In [1]: import numpy as np

In [2]: np.set_printoptions(suppress=True, linewidth=120)

In [3]: data = np.load("block14.npy")

In [4]: data.round(1)
Out[4]: 
array([[-0.1, -0.4,  0.9,  0.3],
       [ 0.7, -0.3, -0.3,  0.6],
       [-0.3, -0.9, -0.3, -0.2],
       [-0.7,  0.1, -0.2,  0.7]])

In [5]: rng = np.random.default_rng(5565)

In [6]: idx = rng.permutation(4)

In [7]: idx
Out[7]: array([2, 3, 0, 1])

In [8]: Y = data[idx][:, idx]

In [9]: np.round(np.diag(Y), 1)
Out[9]: array([-0.3,  0.7, -0.1, -0.3])

In [10]: np.allclose(Y, data)
Out[10]: False

In [11]: Y.round(1)
Out[11]: 
array([[-0.3, -0.2, -0.3, -0.9],
       [-0.2,  0.7, -0.7,  0.1],
       [ 0.9,  0.3, -0.1, -0.4],
       [-0.3,  0.6,  0.7, -0.3]])

In [12]: np.round(Y.reshape(-1, 2), 1)
Out[12]: 
array([[-0.3, -0.2],
       [-0.3, -0.9],
       [-0.2,  0.7],
       [-0.7,  0.1],
       [ 0.9,  0.3],
       [-0.1, -0.4],
       [-0.3,  0.6],
       [ 0.7, -0.3]])

In [13]: np.round(Y.reshape(2, -1), 1)
Out[13]: 
array([[-0.3, -0.2, -0.3, -0.9, -0.2,  0.7, -0.7,  0.1],
       [ 0.9,  0.3, -0.1, -0.4, -0.3,  0.6,  0.7, -0.3]])

In [14]: np.round(Y.ravel(order="F"), 1)
Out[14]: array([-0.3, -0.2,  0.9, -0.3, -0.2,  0.7,  0.3,  0.6, -0.3, -0.7, -0.1,  0.7, -0.9,  0.1, -0.4, -0.3])

In [15]: t3 = Y.reshape(4, 2, -1)

In [16]: np.round(np.swapaxes(t3, 1, 2)[1], 1)
Out[16]: 
array([[-0.2, -0.7],
       [ 0.7,  0.1]])

In [17]: np.round(np.einsum("ihd,ihd->ih", t3, t3), 1)
Out[17]: 
array([[0.2, 0.8],
       [0.5, 0.5],
       [0.9, 0.1],
       [0.5, 0.5]])

In [18]: F = np.load("x.npy")

In [19]: F
Out[19]: 
array([[2, 3, 4],
       [3, 2, 3],
       [4, 3, 0]])

In [20]: C2 = F.T @ F

In [21]: (F @ F.T).shape
Out[21]: (3, 3)

In [22]: np.round(np.linalg.eigvalsh(C2)[::-1], 1)
Out[22]: array([65. , 10.3,  0.7])

In [23]: np.allclose(C2, C2.T)
Out[23]: True

In [24]: vals, V = np.linalg.eigh(F)

In [25]: vals.round(1)
Out[25]: array([-3.2, -0.9,  8.1])

In [26]: np.round(np.linalg.eigvalsh(F + -1 * np.eye(3)), 1)
Out[26]: array([-4.2, -1.9,  7.1])

In [27]: np.round(V.T @ V, 1) + 0
Out[27]: 
array([[1., 0., 0.],
       [0., 1., 0.],
       [0., 0., 1.]])

In [28]: np.round(V @ np.diag(vals) @ V.T, 1) + 0
Out[28]: 
array([[2., 3., 4.],
       [3., 2., 3.],
       [4., 3., 0.]])

In [29]: np.abs(V[:, -1]).round(6).argmax()
Out[29]: np.int64(0)

In [30]: (vals > 1e-8).sum(), (vals < -1e-8).sum()
Out[30]: (np.int64(1), np.int64(2))

In [31]: np.unique(vals.round(6) + 0, return_counts=True)[1]
Out[31]: array([1, 1, 1])

In [32]: np.round(np.abs(V[:, -1]), 1)
Out[32]: array([0.6, 0.6, 0.5])

In [33]: Y = np.array([[5, 7, 2], [5, 3, 3]])

In [34]: basis = np.kron(Y, F)

In [35]: basis
Out[35]: 
array([[10, 15, 20, 14, 21, 28,  4,  6,  8],
       [15, 10, 15, 21, 14, 21,  6,  4,  6],
       [20, 15,  0, 28, 21,  0,  8,  6,  0],
       [10, 15, 20,  6,  9, 12,  6,  9, 12],
       [15, 10, 15,  9,  6,  9,  9,  6,  9],
       [20, 15,  0, 12,  9,  0, 12,  9,  0]])

In [36]: basis.shape
Out[36]: (6, 9)

In [37]: J = np.array([[3.8, 0.4, 0.5], [0.4, 3.3, -0.9], [0.5, -0.9, 2.9]])

In [38]: vals, V = np.linalg.eigh(J)

In [39]: vals.sum(), np.trace(J)
Out[39]: (np.float64(10.0), np.float64(10.0))

In [40]: np.unique(vals.round(6) + 0, return_counts=True)[1]
Out[40]: array([1, 1, 1])

In [41]: vals.round(1)
Out[41]: array([2., 4., 4.])

In [42]: np.round(V.T @ J @ V, 1) + 0
Out[42]: 
array([[2., 0., 0.],
       [0., 4., 0.],
       [0., 0., 4.]])

In [43]: np.round(np.linalg.eigvalsh(J @ J), 1)
Out[43]: array([ 3.8, 16.2, 16.2])

In [44]: np.round(np.linalg.svd(J, compute_uv=False), 1)
Out[44]: array([4., 4., 2.])
